>>> import numpy as np
>>> np.set_printoptions(precision=1, suppress=True, linewidth=120)
>>> feats = np.loadtxt("test2.csv", delimiter=",")
>>> print(feats.round(1) + 0)
[[  4.7  24.8 -73.4 -48.3  18.5]
 [ -1.3  13.5 -48.1 -30.4  13.4]
 [ -3.    9.9 -39.1 -24.3  11.3]
 [ -5.    2.7 -16.7 -10.3   5.6]
 [ -5.    2.5 -15.8  -9.7   5.4]
 [ -3.4   0.7  -5.4  -4.    2.1]
 [ -3.3   0.7  -5.   -3.7   1.9]
 [ -1.9   0.5  -2.1  -2.    0.8]
 [ -1.7   0.4  -1.9  -1.9   0.7]
 [  0.6  -0.6   0.5   1.1   0. ]
 [  0.9  -2.9   0.9   4.1   0.4]
 [  0.7  -3.8   1.1   5.2   0.7]
 [ -0.5  -7.6   1.7   9.3   1.7]
 [ -2.3 -11.6   2.6  13.4   2.7]
 [ -3.2 -13.4   3.   15.3   3.1]
 [ -4.7 -16.5   3.9  18.5   3.9]
 [ -5.2 -17.4   4.1  19.5   4.1]
 [ -6.1 -19.1   4.6  21.2   4.5]
 [ -7.1 -20.8   5.2  22.9   4.9]
 [ -8.8 -24.    6.2  26.1   5.6]
 [-16.2 -36.7  10.9  39.1   8.3]]
>>> r = np.linalg.matrix_rank(feats)
>>> print(r)
3
>>> null = np.linalg.svd(feats)[2][r:].T
>>> print([int(np.linalg.matrix_rank(feats[:, :j + 1])) for j in range(5)])
[1, 2, 3, 3, 3]
>>> print(null.shape)
(5, 2)
>>> print([int(np.linalg.matrix_rank(np.delete(feats, i, axis=0))) for i in range(21)])
[3, 3, 3, 3, 3, 3, 3, 3, 3, 3, 3, 3, 3, 3, 3, 3, 3, 3, 3, 3, 3]
>>> print(np.allclose(feats @ null, 0))
True
>>> F = np.load("block11.npy")
>>> print(F.round(1) + 0)
[[  6.  -18.  -24.    2. ]
 [  2.6  -7.2  -8.6   1.8]
 [  2.2  -6.1  -7.1   1.6]
 [ -0.1  -0.3  -0.1  -0.1]
 [ -0.1  -0.1   0.   -0.1]
 [  0.    0.    0.    0. ]
 [  1.8   1.5   1.2   2.8]
 [  2.4   2.2   2.    3.8]
 [  3.8   4.2   4.6   6.7]
 [  6.4   9.1  11.3  12.6]]
>>> # null space of dimension 1
>>> u = np.array([1, 2, -2])
>>> print(np.round(np.array([np.convolve(row, u, "same") for row in F]), 1) + 0)
[[ -6.  -72.  -10.   52. ]
 [ -1.9 -28.1  -1.1  20.7]
 [ -1.6 -23.7  -0.4  17.5]
 [ -0.6  -0.5   0.5   0. ]
 [ -0.2   0.    0.1  -0.1]
 [  0.    0.    0.    0. ]
 [  5.2   0.6   2.1   3.1]
 [  6.9   1.6   3.4   3.6]
 [ 11.8   5.4   7.4   4.2]
 [ 21.9  16.7  17.    2.6]]
>>> print(np.convolve(F[1], u))
[  2.6  -1.9 -28.1  -1.1  20.7  -3.5]
>>> print(np.correlate(F[1], F[2], "full"))
[  4.3 -30.3  21.  113.4  23.8 -29.9   3.9]
>>> def softmax(z):
...     e = np.exp(z - z.max(axis=-1, keepdims=True))
...     return e / e.sum(axis=-1, keepdims=True)
... 
>>> print(softmax(F[4]))
[0.2 0.2 0.3 0.2]
>>> scores = F @ F.T / np.sqrt(4)
>>> print(softmax(scores).round(6).argmax(axis=1))
[0 0 0 0 0 0 9 9 9 9]
>>> print(np.round(softmax(scores), 1) + 0)
[[1.  0.  0.  0.  0.  0.  0.  0.  0.  0. ]
 [1.  0.  0.  0.  0.  0.  0.  0.  0.  0. ]
 [1.  0.  0.  0.  0.  0.  0.  0.  0.  0. ]
 [0.7 0.1 0.1 0.  0.  0.  0.  0.  0.  0. ]
 [0.2 0.1 0.1 0.1 0.1 0.1 0.1 0.1 0.1 0. ]
 [0.1 0.1 0.1 0.1 0.1 0.1 0.1 0.1 0.1 0.1]
 [0.  0.  0.  0.  0.  0.  0.  0.  0.  1. ]
 [0.  0.  0.  0.  0.  0.  0.  0.  0.  1. ]
 [0.  0.  0.  0.  0.  0.  0.  0.  0.  1. ]
 [0.  0.  0.  0.  0.  0.  0.  0.  0.  1. ]]
>>> left, sig, VT = np.linalg.svd(F)
>>> evecs = VT[:(sig > 1e-8).sum()]
>>> rng = np.random.default_rng(13)
>>> x = F[5] + -3 * F[4] + rng.integers(2) * np.eye(4)[3]
>>> print(x.round(1) + 0)
[0.2 0.3 0.  1.2]
>>> print(round(np.linalg.norm(x - evecs.T @ evecs @ x), 1))
0.5
>>> print(np.allclose(evecs.T @ evecs @ x, x))
False
>>> print(np.linalg.matrix_rank(np.vstack([F, x])))
4
>>> W0 = np.load("data.npy")
>>> print(W0.round(1) + 0)
[[ 1.4  0.7 -0.3  0.5 -0.6 -0.1  0.3  0.3]
 [ 0.7 -0.2  0.4  0.1  0.2 -1.3  0.6  0.6]
 [-0.3  0.4 -0.4  0.2  0.8 -1.4  0.4  1. ]
 [ 0.5  0.1  0.2  0.2 -0.8  0.2  0.  -0.6]
 [-0.6  0.2  0.8 -0.8 -1.6  0.3 -0.5 -0.3]
 [-0.1 -1.3 -1.4  0.2  0.3  0.9 -0.3  0.1]
 [ 0.3  0.6  0.4  0.  -0.5 -0.3  0.1  0. ]
 [ 0.3  0.6  1.  -0.6 -0.3  0.1  0.   0.5]]
>>> r = np.linalg.matrix_rank(W0)
>>> print(r)
6
>>> null = np.linalg.svd(W0)[2][r:].T
>>> print(np.round(null @ null.T, 1) + 0)
[[ 0.1  0.  -0.1 -0.2  0.1 -0.1 -0.2 -0.1]
 [ 0.   0.  -0.1 -0.1  0.   0.   0.   0. ]
 [-0.1 -0.1  0.1  0.3  0.   0.1 -0.1  0.1]
 [-0.2 -0.1  0.3  0.6 -0.1  0.1 -0.1  0.3]
 [ 0.1  0.   0.  -0.1  0.  -0.1 -0.1 -0.1]
 [-0.1  0.   0.1  0.1 -0.1  0.1  0.2  0.1]
 [-0.2  0.  -0.1 -0.1 -0.1  0.2  0.8  0. ]
 [-0.1  0.   0.1  0.3 -0.1  0.1  0.   0.2]]
>>> print(np.round(W0 @ null, 1) + 0)
[[0. 0.]
 [0. 0.]
 [0. 0.]
 [0. 0.]
 [0. 0.]
 [0. 0.]
 [0. 0.]
 [0. 0.]]
>>> print(np.linalg.cond(W0) > 100)
True
>>> print(round(float(np.linalg.norm(W0, 2) / np.linalg.norm(W0)), 1))
0.6
>>> M2 = feats / np.sqrt((feats ** 2).mean(axis=1, keepdims=True))
>>> print(M2[0])
[ 0.1  0.6 -1.8 -1.2  0.4]
>>> print(np.linalg.matrix_rank(M2) == np.linalg.matrix_rank(feats))
True
>>> print([round(float(np.linalg.det(W0[:i, :i])), 2) + 0 for i in range(1, 9)])
[1.42, -0.73, -0.17, -0.01, 0.37, -2.3, 0.0, 0.0]
>>> try:
...     np.linalg.cholesky(W0)
... except np.linalg.LinAlgError as e:
...     print(repr(e))
... 
LinAlgError('Matrix is not positive definite')
>>> mat = np.array([[-3, 1, -3, 2, 3, 3, -3, -2],
...     [0, 3, -1, 3, 0, -3, 3, 3],
...     [1, -2, -2, 3, -1, -3, 0, 3],
...     [2, -1, -1, 3, 0, 2, -2, 3],
...     [3, 1, -1, 3, 3, 3, 2, 3],
...     [3, -3, 1, -1, -2, 2, 0, 0],
...     [2, 1, -2, -2, 0, 3, 1, -1],
...     [-2, -1, -3, -3, -2, 1, -3, 3]])
>>> mat[:, 4] = -1 * mat[:, 7]
>>> print(mat)
[[-3  1 -3  2  2  3 -3 -2]
 [ 0  3 -1  3 -3 -3  3  3]
 [ 1 -2 -2  3 -3 -3  0  3]
 [ 2 -1 -1  3 -3  2 -2  3]
 [ 3  1 -1  3 -3  3  2  3]
 [ 3 -3  1 -1  0  2  0  0]
 [ 2  1 -2 -2  1  3  1 -1]
 [-2 -1 -3 -3 -3  1 -3  3]]
>>> print([round(float(x), 1) for x in np.linalg.svd(mat, compute_uv=False)[:3]])
[11.6, 8.5, 7.5]
>>> cov = np.cov(F, rowvar=False)
>>> print(np.polyfit(F[:, 3], F[:, 2], 1))
[ 1.3 -6. ]
>>> print(round(np.corrcoef(F[:, 3], F[:, 2])[0, 1], 1))
0.5
>>> print(np.round(np.median(F, axis=0), 1) + 0)
[ 2.3 -0.1  0.   1.9]
>>> print(np.argsort(-F.std(axis=0).round(6), kind="stable"))
[2 1 3 0]
>>> t3 = np.stack([mat, 5 * mat, mat[::-1]])
>>> print(np.linalg.norm(t3, axis=(1, 2)))
[18.5 92.3 18.5]
>>> print(t3.shape)
(3, 8, 8)
>>> print(t3.sum(axis=0))
[[-20   5 -21   9   9  19 -21  -9]
 [  2  19  -8  16 -17 -15  19  17]
 [  9 -15 -11  17 -18 -16   0  18]
 [ 15  -5  -7  21 -21  15 -10  21]
 [ 20   5  -7  21 -21  20  10  21]
 [ 19 -20   4  -3  -3   9   0   3]
 [ 12   9 -13  -9   3  15   9  -3]
 [-15  -5 -21 -16 -16   9 -21  16]]
>>> print(np.round(np.linalg.det(t3), 1) + 0)
[0. 0. 0.]
>>> print(np.linalg.matrix_rank(t3.reshape(3, -1)))
2
>>> M = np.array([[2, 2, 3],
...     [0, -3, 0],
...     [2, 1, 3],
...     [-3, 2, 1],
...     [-2, 0, -2],
...     [0, -3, -2],
...     [1, 0, -1],
...     [2, 1, -2],
...     [3, -2, 0]])
>>> M[:, 2] = 5 * M[:, 0]
>>> print(M)
[[  2   2  10]
 [  0  -3   0]
 [  2   1  10]
 [ -3   2 -15]
 [ -2   0 -10]
 [  0  -3   0]
 [  1   0   5]
 [  2   1  10]
 [  3  -2  15]]
>>> M2 = M / np.linalg.norm(M, axis=1, keepdims=True)
>>> cov = M2 @ M2.T
>>> print(np.argwhere(np.triu(np.abs(cov) > 0.95, 1)))
[[0 2]
 [0 4]
 [0 6]
 [0 7]
 [1 5]
 [2 3]
 [2 4]
 [2 6]
 [2 7]
 [2 8]
 [3 4]
 [3 6]
 [3 7]
 [3 8]
 [4 6]
 [4 7]
 [4 8]
 [6 7]
 [6 8]
 [7 8]]
>>> print(np.linalg.norm(M2, axis=1))
[1. 1. 1. 1. 1. 1. 1. 1. 1.]
>>> print(cov)
[[ 1.  -0.2  1.  -0.9 -1.  -0.2  1.   1.   0.9]
 [-0.2  1.  -0.1 -0.1  0.   1.   0.  -0.1  0.1]
 [ 1.  -0.1  1.  -1.  -1.  -0.1  1.   1.   1. ]
 [-0.9 -0.1 -1.   1.   1.  -0.1 -1.  -1.  -1. ]
 [-1.   0.  -1.   1.   1.   0.  -1.  -1.  -1. ]
 [-0.2  1.  -0.1 -0.1  0.   1.   0.  -0.1  0.1]
 [ 1.   0.   1.  -1.  -1.   0.   1.   1.   1. ]
 [ 1.  -0.1  1.  -1.  -1.  -0.1  1.   1.   1. ]
 [ 0.9  0.1  1.  -1.  -1.   0.1  1.   1.   1. ]]
>>> print(round(float(np.degrees(np.arccos(np.clip(cov[6, 8], -1, 1)))), 1))
7.4
>>> print((np.abs(cov) > 0.9).astype(int))
[[1 0 1 1 1 0 1 1 1]
 [0 1 0 0 0 1 0 0 0]
 [1 0 1 1 1 0 1 1 1]
 [1 0 1 1 1 0 1 1 1]
 [1 0 1 1 1 0 1 1 1]
 [0 1 0 0 0 1 0 0 0]
 [1 0 1 1 1 0 1 1 1]
 [1 0 1 1 1 0 1 1 1]
 [1 0 1 1 1 0 1 1 1]]
>>> left, sig = np.linalg.svd(M)
Traceback (most recent call last):
  File "<python-input-70>", line 1, in <module>
    left, sig = np.linalg.svd(M)
    ^^^^^^^^^
ValueError: too many values to unpack (expected 2)
>>> left, sig, VT = np.linalg.svd(M, full_matrices=False)
>>> print(np.cumsum(sig ** 2) / np.sum(sig ** 2))
[1. 1. 1.]
>>> print(np.round(np.abs(VT[0]), 1) + 0)
[0.2 0.  1. ]
>>> print(np.abs(left[:, 0]).round(6).argmax())
3
>>> M2 = M / np.sqrt((M ** 2).mean(axis=1, keepdims=True))
>>> print(M - M.mean(axis=1, keepdims=True))
[[-2.7 -2.7  5.3]
 [ 1.  -2.   1. ]
 [-2.3 -3.3  5.7]
 [ 2.3  7.3 -9.7]
 [ 2.   4.  -6. ]
 [ 1.  -2.   1. ]
 [-1.  -2.   3. ]
 [-2.3 -3.3  5.7]
 [-2.3 -7.3  9.7]]
>>> print(M2[2])
[0.3 0.2 1.7]
>>> print(np.linalg.matrix_rank(M2) == np.linalg.matrix_rank(M))
True
>>> left, sig, VT = np.linalg.svd(M)
>>> print(np.argmax(sig[:-1] / (sig[1:] + 1e-6)) + 1)
2
>>> M2 = left[:, :2] @ np.diag(sig[:2]) @ VT[:2]
>>> print(round(np.linalg.norm(M - M2, 2), 1), round(sig[2], 1))
0.0 0.0
>>> print(round(np.linalg.norm(M - M2) / np.linalg.norm(M), 1))
0.0
>>> print(round(float(np.abs(M - M2).max()), 1))
0.0
>>> data = np.array([[-3.0, 1.0, 0.0], [0.0, -3.0, 1.0], [0.0, 0.0, -3.0]])
>>> # triangular
>>> x = np.array([0, 1, 2])
>>> y = data @ x
>>> print(y)
[ 1. -1. -6.]
>>> print(np.linalg.solve(data, y + data[:, 1]))
[-0.  2.  2.]
>>> print(np.linalg.solve(data, -1 * y))
[-0. -1. -2.]
>>> print(np.linalg.solve(data, data[:, 2]))
[-0. -0.  1.]
>>> print(np.linalg.solve(data, y))
[-0.  1.  2.]
>>> print(np.einsum("ij,ji->", data, data))
27.0
>>> print(np.poly(data))
[ 1.  9. 27. 27.]
>>> print(np.einsum("ii->", data))
-9.0
>>> print(np.kron(np.eye(2, dtype=int), data))
[[-3.  1.  0. -0.  0.  0.]
 [ 0. -3.  1.  0. -0.  0.]
 [ 0.  0. -3.  0.  0. -0.]
 [-0.  0.  0. -3.  1.  0.]
 [ 0. -0.  0.  0. -3.  1.]
 [ 0.  0. -0.  0.  0. -3.]]
>>> print(round(np.linalg.det(data.T), 1))
-27.0
>>> print(np.linalg.eigvals(data))
[-3. -3. -3.]
>>> Q, Rm = np.linalg.qr(data)
>>> print(np.abs(np.diag(Rm)))
[3. 3. 3.]
>>> print(Rm)
[[-3.  1.  0.]
 [ 0. -3.  1.]
 [ 0.  0. -3.]]
>>> M2 = data / np.sqrt((data ** 2).mean(axis=1, keepdims=True))
>>> print(data - data.mean(axis=1, keepdims=True))
[[-2.3  1.7  0.7]
 [ 0.7 -2.3  1.7]
 [ 1.   1.  -2. ]]
>>> print(np.linalg.matrix_rank(M2) == np.linalg.matrix_rank(data))
True
>>> print(np.linalg.matrix_rank(data - data.mean(axis=1, keepdims=True)))
2
>>> print(np.linalg.norm(M2, axis=1))
[1.7 1.7 1.7]
>>> m1 = np.loadtxt("run13.csv", delimiter=",")
>>> print(m1)
[[ 4.  4.  4.  4.  4.  4.]
 [ 4.  8.  8.  8.  8.  8.]
 [ 4.  8. 12. 12. 12. 12.]
 [ 4.  8. 12. 16. 16. 16.]
 [ 4.  8. 12. 16. 20. 20.]
 [ 4.  8. 12. 16. 20. 24.]]
>>> M2 = m1[0, 0] * m1[1:] - np.outer(m1[1:, 0], m1[0])
>>> print(M2)
[[ 0. 16. 16. 16. 16. 16.]
 [ 0. 16. 32. 32. 32. 32.]
 [ 0. 16. 32. 48. 48. 48.]
 [ 0. 16. 32. 48. 64. 64.]
 [ 0. 16. 32. 48. 64. 80.]]
>>> print(np.linalg.matrix_rank(M2), np.linalg.matrix_rank(m1))
5 6
>>> evals, evecs = np.linalg.eigh(m1)
>>> print((evals > 1e-8).sum(), (evals < -1e-8).sum())
6 0
>>> print(np.linalg.svd(m1, compute_uv=False))
[68.8  8.   3.1  1.8  1.3  1.1]
>>> print(np.linalg.eigvalsh(m1 @ m1))
[   1.1    1.6    3.2    9.6   63.2 4737.2]
>>> print(evecs @ np.diag(evals) @ evecs.T)
[[ 4.  4.  4.  4.  4.  4.]
 [ 4.  8.  8.  8.  8.  8.]
 [ 4.  8. 12. 12. 12. 12.]
 [ 4.  8. 12. 16. 16. 16.]
 [ 4.  8. 12. 16. 20. 20.]
 [ 4.  8. 12. 16. 20. 24.]]
>>> print(np.abs(evecs[:, -1]))
[0.1 0.3 0.4 0.5 0.5 0.6]
>>> print(np.round(evecs.T @ m1 @ evecs, 1) + 0)
[[ 1.1  0.   0.   0.   0.   0. ]
 [ 0.   1.3  0.   0.   0.   0. ]
 [ 0.   0.   1.8  0.   0.   0. ]
 [ 0.   0.   0.   3.1  0.   0. ]
 [ 0.   0.   0.   0.   8.   0. ]
 [ 0.   0.   0.   0.   0.  68.8]]
>>> J = np.loadtxt("dump.csv", delimiter=",")
>>> print(J)
[[ -3.  -3.  -3.  -3.  -3.  -3.  -3.  -3.  -3.]
 [ -3.  -6.  -6.  -6.  -6.  -6.  -6.  -6.  -6.]
 [ -3.  -6.  -9.  -9.  -9.  -9.  -9.  -9.  -9.]
 [ -3.  -6.  -9. -12. -12. -12. -12. -12. -12.]
 [ -3.  -6.  -9. -12. -15. -15. -15. -15. -15.]
 [ -3.  -6.  -9. -12. -15. -18. -18. -18. -18.]
 [ -3.  -6.  -9. -12. -15. -18. -21. -21. -21.]
 [ -3.  -6.  -9. -12. -15. -18. -21. -24. -24.]
 [ -3.  -6.  -9. -12. -15. -18. -21. -24. -27.]]
>>> t3 = np.stack([J, -3 * J, J[::-1]])
>>> print(np.linalg.matrix_rank(t3.reshape(3, -1)))
2
>>> print(np.einsum("bij,cij->bc", t3, t3))
[[ 12285. -36855.   8595.]
 [-36855. 110565. -25785.]
 [  8595. -25785.  12285.]]
